$ python3 -q
>>> import numpy as np
>>> np.set_printoptions(precision=3, suppress=True, linewidth=160, legacy="1.25")
>>> m1 = np.load("w.npy")
>>> m1
array([[ 0.039, -0.02 , -0.176, -0.078],
       [-0.02 ,  0.01 ,  0.088,  0.039],
       [-0.176,  0.088,  0.794,  0.353],
       [-0.078,  0.039,  0.353,  0.157]])
>>> # applying it twice changes nothing
>>> C2 = m1.T @ m1
>>> np.allclose(C2, C2.T)
True
>>> np.diag(C2)
array([0.039, 0.01 , 0.794, 0.157])
>>> X = np.load("data.npy")
>>> X
array([[ 3,  0,  0,  0],
       [ 0,  2,  0,  2],
       [ 0,  0,  0,  0],
       [ 0,  0,  0,  0],
       [ 0, -4,  0,  4]])
>>> def softmax(z):
...     e = np.exp(z - z.max(axis=-1, keepdims=True))
...     return e / e.sum(axis=-1, keepdims=True)
... 
>>> softmax(X[1])
array([0.06, 0.44, 0.06, 0.44])
>>> np.round(softmax(10 * X[1]), 3) + 0
array([0. , 0.5, 0. , 0.5])
>>> scores = X @ X.T / np.sqrt(4)
>>> softmax(scores).round(6).argmax(axis=1)
array([0, 1, 0, 0, 4])
>>> softmax(scores)[1] @ X
array([0.051, 1.795, 0.   , 1.932])
>>> Uu, sigma, Vt = np.linalg.svd(X)
>>> V = Vt[:(sigma > 1e-8).sum()]
>>> rng = np.random.default_rng(836)
>>> x0 = X[2] + 3 * X[4] + rng.integers(2) * np.eye(4)[3]
>>> x0
array([  0., -12.,   0.,  12.])
>>> np.diag(V.T @ V)
array([1., 1., 0., 1.])
>>> np.linalg.matrix_rank(np.vstack([X, x0]))
3
>>> feats = np.load("dump.npy")
>>> feats
array([[-3.,  1.,  0.],
       [ 0., -3.,  1.],
       [ 0.,  0., -3.]])
>>> # triangular, det is the product of the diagonal
>>> f = np.array([0, 1, 2])
>>> B = feats + np.outer(f, np.eye(3)[1])
>>> np.linalg.matrix_rank(np.linalg.inv(B) - np.linalg.inv(feats), tol=1e-8)
1
>>> B
array([[-3.,  1.,  0.],
       [ 0., -2.,  1.],
       [ 0.,  2., -3.]])
>>> np.linalg.matrix_power(feats - np.diag(np.diag(feats)), 3)
array([[0., 0., 0.],
       [0., 0., 0.],
       [0., 0., 0.]])
>>> [int(np.linalg.matrix_rank(np.linalg.matrix_power(feats, p))) for p in range(1, 4)]
[3, 3, 3]
>>> x0 = np.array([2, -2, -2])
>>> rhs = feats @ x0
>>> b, lr = np.zeros(3), 1 / np.linalg.norm(feats, 2) ** 2
>>> for i in range(10):
...     b -= lr * feats.T @ (feats @ b - rhs)
...     if i % 2 == 0: print(i, round(np.linalg.norm(feats @ b - rhs), 3))
... 
0 3.41
2 0.666
4 0.221
6 0.082
8 0.03
>>> round(np.linalg.cond(feats), 3)
1.602
>>> z = rng.permutation(3)
>>> z
array([2, 0, 1])
>>> B = feats[z][:, z]
>>> np.trace(B)
-9.0
>>> round(np.linalg.det(B), 3), np.round(np.linalg.det(feats[z]), 3)
(-27.0, -27.0)
>>> A = np.load("case8.npy")
>>> A
array([[-0.7, -1.7,  0. ,  0.5,  0.6],
       [ 0.6, -0.2,  0.5, -0.6,  0.8],
       [ 1.1, -0.5,  0.2, -0.5, -0.8]])
>>> evals, V = np.linalg.eigh(m1)
>>> x0 = np.array([0, 7, 9, -8])
>>> V * np.maximum(evals, 0) @ V.T
array([[ 0.039, -0.02 , -0.176, -0.078],
       [-0.02 ,  0.01 ,  0.088,  0.039],
       [-0.176,  0.088,  0.794,  0.353],
       [-0.078,  0.039,  0.353,  0.157]])
>>> (np.sign(V[:, -1].round(6)) == np.sign(V[0, -1].round(6))).astype(int)
array([1, 0, 0, 0])
>>> V * np.abs(evals) @ V.T
array([[ 0.039, -0.02 , -0.176, -0.078],
       [-0.02 ,  0.01 ,  0.088,  0.039],
       [-0.176,  0.088,  0.794,  0.353],
       [-0.078,  0.039,  0.353,  0.157]])
>>> round(float(x0 @ m1 @ x0), 3)
30.745
>>> np.unravel_index(np.abs(A).argmax(), A.shape)
(0, 1)
>>> A - A[0]
array([[ 0. ,  0. ,  0. ,  0. ,  0. ],
       [ 1.3,  1.5,  0.5, -1.1,  0.2],
       [ 1.8,  1.2,  0.2, -1. , -1.4]])
>>> np.count_nonzero(A)
14
>>> np.linalg.svd(A, compute_uv=False)
array([2.055, 1.577, 1.149])
>>> round(float(np.linalg.norm(A)), 3)
2.834
>>> A.shape
(3, 5)
>>> np.abs(A).max()
1.7
>>> A.sum(axis=1)
array([-1.3,  1.1, -0.5])
>>> A.sum(axis=0)
array([ 1. , -2.4,  0.7, -0.6,  0.6])
>>> A.mean(axis=0)
array([ 0.333, -0.8  ,  0.233, -0.2  ,  0.2  ])
>>> W = np.array([[1, 1, 0, 2], [1, 1, 2, 1], [2, 1, 1, 1], [2, 0, 3, 1], [0, 1, 2, 2]])
>>> b = np.array([4, 5, 1, 0])
>>> act = np.maximum(A @ W + b, 0)
>>> np.linalg.matrix_rank(act)
3
>>> (act > 0).mean(axis=0)
array([1.   , 1.   , 0.667, 0.333])
>>> (act > 0).astype(int)
array([[1, 1, 1, 0],
       [1, 1, 1, 1],
       [1, 1, 0, 0]])
>>> act
array([[2.6, 3.2, 0.3, 0. ],
       [4.2, 6.7, 0.9, 2.5],
       [4. , 5. , 0. , 0. ]])
>>> Z = np.array([[6, -9], [2, -4], [8, -2], [-7, 5]])
>>> (act @ Z).round(6).argmax(axis=1)
array([0, 0, 0])
>>> x0 = np.array([-2, -2, -2, 2])
>>> m1 @ m1 @ x0
array([ 0.157, -0.078, -0.706, -0.314])
>>> m1 @ x0
array([ 0.157, -0.078, -0.706, -0.314])
>>> np.round(np.trace(m1), 3)
1.0
>>> round(float((x0 - m1 @ x0) @ (m1 @ x0)), 3)
-0.0
>>> np.linalg.eigvalsh(2 * m1 - np.eye(4))
array([-1., -1., -1.,  1.])
>>> np.eye(4) - m1
array([[ 0.961,  0.02 ,  0.176,  0.078],
       [ 0.02 ,  0.99 , -0.088, -0.039],
       [ 0.176, -0.088,  0.206, -0.353],
       [ 0.078, -0.039, -0.353,  0.843]])
>>> data = np.load("test6.npy")
>>> data
array([[0, 0, 0, 1, 3],
       [1, 0, 3, 3, 3],
       [0, 1, 3, 1, 3],
       [3, 2, 3, 2, 3],
       [2, 0, 3, 1, 2]])
>>> B = np.linalg.inv(data)
>>> (np.abs(B) > 1e-9).astype(int)
array([[1, 1, 1, 1, 1],
       [1, 1, 1, 1, 1],
       [1, 1, 1, 1, 1],
       [1, 1, 1, 1, 1],
       [1, 1, 1, 1, 1]])
>>> np.poly(data)
array([  1.,  -7., -17.,  43.,  43., -87.])
>>> np.kron(np.eye(2, dtype=int), data)
array([[0, 0, 0, 1, 3, 0, 0, 0, 0, 0],
       [1, 0, 3, 3, 3, 0, 0, 0, 0, 0],
       [0, 1, 3, 1, 3, 0, 0, 0, 0, 0],
       [3, 2, 3, 2, 3, 0, 0, 0, 0, 0],
       [2, 0, 3, 1, 2, 0, 0, 0, 0, 0],
       [0, 0, 0, 0, 0, 0, 0, 0, 1, 3],
       [0, 0, 0, 0, 0, 1, 0, 3, 3, 3],
       [0, 0, 0, 0, 0, 0, 1, 3, 1, 3],
       [0, 0, 0, 0, 0, 3, 2, 3, 2, 3],
       [0, 0, 0, 0, 0, 2, 0, 3, 1, 2]])
>>> q, V = np.linalg.qr(data[:, :4])[0], np.linalg.qr(data[:, 4:])[0]
>>> sigma = np.linalg.svd(q.T @ V, compute_uv=False)
>>> (sigma > 0.9).sum()
1
>>> sigma
array([0.935])
>>> round(np.linalg.norm(q @ q.T - V @ V.T, 2), 3)
1.0
>>> np.degrees(np.arccos(sigma.clip(0, 1)))
array([20.782])
>>> np.trace(data)
7
>>> np.allclose(data, data.T)
False
>>> data @ data
array([[ 9,  2, 12,  5,  9],
       [15,  9, 27, 13, 27],
       [10,  5, 24, 11, 21],
       [14,  7, 30, 19, 36],
       [ 7,  5, 18,  9, 22]])
>>> round(float(np.abs(np.linalg.eigvals(data)).max()), 3)
8.362
>>> (data + data.T) / 2
array([[0. , 0.5, 0. , 2. , 2.5],
       [0.5, 0. , 2. , 2.5, 1.5],
       [0. , 2. , 3. , 2. , 3. ],
       [2. , 2.5, 2. , 2. , 2. ],
       [2.5, 1.5, 3. , 2. , 2. ]])
>>> (data - data.T) / 2
array([[ 0. , -0.5,  0. , -1. ,  0.5],
       [ 0.5,  0. ,  1. ,  0.5,  1.5],
       [ 0. , -1. ,  0. , -1. ,  0. ],
       [ 1. , -0.5,  1. ,  0. ,  1. ],
       [-0.5, -1.5,  0. , -1. ,  0. ]])
>>> W0 = np.load("run16.npy")
>>> W0
array([[ -5,  -4,  -1,   0,  -6],
       [ -9, -12, -10,  -5,  -5],
       [ -2,   5,   4,   5,   4],
       [  5,  -2,  -1,  -4,  -4],
       [  4,   8,  10,   8,  -2]])
>>> evals, V = np.linalg.eigh(m1)
>>> (evals > 1e-8).sum(), (evals < -1e-8).sum()
(1, 0)
>>> V @ np.diag(evals) @ V.T
array([[ 0.039, -0.02 , -0.176, -0.078],
       [-0.02 ,  0.01 ,  0.088,  0.039],
       [-0.176,  0.088,  0.794,  0.353],
       [-0.078,  0.039,  0.353,  0.157]])
>>> round(evals.sum(), 3), np.round(np.trace(m1), 3)
(1.0, 1.0)
>>> np.round(np.linalg.svd(m1, compute_uv=False), 3) + 0
array([1., 0., 0., 0.])
>>> evals.round(3) + 0
array([0., 0., 0., 1.])
>>> np.round(V.T @ m1 @ V, 3) + 0
array([[0., 0., 0., 0.],
       [0., 0., 0., 0.],
       [0., 0., 0., 0.],
       [0., 0., 0., 1.]])
>>> np.abs(V[:, -1])
array([0.198, 0.099, 0.891, 0.396])
>>> Uu, sigma, Vt = np.linalg.svd(W0, full_matrices=False)
>>> np.round(sigma / sigma[0], 3) + 0
array([1.   , 0.384, 0.344, 0.04 , 0.   ])
>>> np.abs(Uu[:, 0]).round(6).argmax()
1
>>> np.linalg.cond(W0) > 100
True
>>> rank = np.linalg.matrix_rank(W0)
>>> rank
4
>>> N = np.linalg.svd(W0)[2][rank:].T
>>> np.allclose(W0 @ N, 0)
True
>>> N[:, 0] / N[np.abs(N[:, 0]).round(6).argmax(), 0]
array([ 0.03 , -0.97 ,  1.   , -0.182,  0.455])
>>> [int(np.linalg.matrix_rank(W0[:i])) for i in range(1, len(W0) + 1)]
[1, 2, 3, 3, 4]
>>> [int(np.linalg.matrix_rank(np.delete(W0, i, axis=0))) for i in range(5)]
[4, 4, 4, 4, 3]
>>> N.shape
(5, 1)
>>> (W0 - W0.T) / 2
array([[ 0. ,  2.5,  0.5, -2.5, -5. ],
       [-2.5,  0. , -7.5, -1.5, -6.5],
       [-0.5,  7.5,  0. ,  3. , -3. ],
       [ 2.5,  1.5, -3. ,  0. , -6. ],
       [ 5. ,  6.5,  3. ,  6. ,  0. ]])
>>> np.trace(W0)
-19
>>> np.allclose(W0, W0.T)
False
>>> round(np.linalg.det(W0), 3)
0.0
>>> (W0 + W0.T) / 2
array([[ -5. ,  -6.5,  -1.5,   2.5,  -1. ],
       [ -6.5, -12. ,  -2.5,  -3.5,   1.5],
       [ -1.5,  -2.5,   4. ,   2. ,   7. ],
       [  2.5,  -3.5,   2. ,  -4. ,   2. ],
       [ -1. ,   1.5,   7. ,   2. ,  -2. ]])
>>> np.allclose(W0 @ W0.T, W0.T @ W0)
False
>>> np.linalg.matrix_power(W0, 2)
array([[ 39,  15, -19, -33,  58],
       [128, 100,  44, -10, 104],
       [ -2, -10,   3,   7, -25],
       [-41, -25, -25, -11,   0],
       [-80, -94, -72, -38, -52]])
>>> W0 @ W0
array([[ 39,  15, -19, -33,  58],
       [128, 100,  44, -10, 104],
       [ -2, -10,   3,   7, -25],
       [-41, -25, -25, -11,   0],
       [-80, -94, -72, -38, -52]])
>>> np.round(np.sort(np.abs(np.linalg.eigvals(W0))), 3) + 0
array([0.   , 2.857, 2.857, 8.702, 8.702])
>>> F = np.array([[0, 5], [0, 0]])
>>> # column 1 dominates
>>> F @ F.T
array([[25,  0],
       [ 0,  0]])
>>> np.linalg.svd(F, compute_uv=False)
array([5., 0.])
>>> np.linalg.norm(F, axis=0)
array([0., 5.])
>>> np.linalg.pinv(F)
array([[0. , 0. ],
       [0.2, 0. ]])
>>> rank = np.linalg.matrix_rank(F)
>>> rank
1
>>> N = np.linalg.svd(F)[2][rank:].T
>>> [int(np.linalg.matrix_rank(F[:i])) for i in range(1, len(F) + 1)]
[1, 1]
>>> N[:, 0] / N[np.abs(N[:, 0]).round(6).argmax(), 0]
array([ 1., -0.])
>>> N.shape
(2, 1)
>>> [int(np.linalg.matrix_rank(F[:, :j + 1])) for j in range(2)]
[0, 1]
>>> np.linalg.matrix_rank(F.T @ F), np.linalg.matrix_rank(F @ F.T)
(1, 1)
>>> [int(np.linalg.matrix_rank(np.delete(F, i, axis=0))) for i in range(2)]
[0, 1]
>>> np.linalg.matrix_rank(F)
1
>>> F.sum(axis=0)
array([0, 5])
>>> np.abs(F).max()
5
>>> np.linalg.svd(F, compute_uv=False)
array([5., 0.])
>>> Uu, sigma, Vt = np.linalg.svd(W0)
>>> np.argmax(sigma[:-1] / (sigma[1:] + 1e-6)) + 1
4
>>> B = Uu[:, :4] @ np.diag(sigma[:4]) @ Vt[:4]
>>> round(np.linalg.norm(W0 - B, 2), 3), round(sigma[4], 3)
(0.0, 0.0)
>>> np.linalg.matrix_rank(W0, rtol=0.05)
3
>>> np.round(np.linalg.norm(W0 - B) / np.linalg.norm(W0), 3)
0.0
>>> Uu, sigma, Vt = np.linalg.svd(F)
>>> V = Vt[:(sigma > 1e-8).sum()]
>>> x0 = F[0] + -1 * F[1] + rng.integers(2) * np.eye(2)[0]
>>> x0
array([0., 5.])
>>> V.T @ V
array([[0., 0.],
       [0., 1.]])
>>> round(np.linalg.norm(x0 - V.T @ V @ x0), 3)
0.0
>>> B = np.array([[1, 1], [1, -1]])
>>> K = np.kron(B, np.kron(B, B))[rng.permutation(8)][:4]
>>> K
array([[ 1,  1,  1,  1,  1,  1,  1,  1],
       [ 1, -1,  1, -1,  1, -1,  1, -1],
       [ 1,  1,  1,  1, -1, -1, -1, -1],
       [ 1, -1,  1, -1, -1,  1, -1,  1]])
>>> # columns 0 and 2 are equal
>>> f = np.array([9, 2, -2])
>>> np.convolve(K[3], f)
array([  9,  -7,   5,  -5, -13,   9,  -5,   5,   4,  -2])
>>> np.polyval(f, K[3])
array([9, 5, 9, 5, 5, 9, 5, 9])
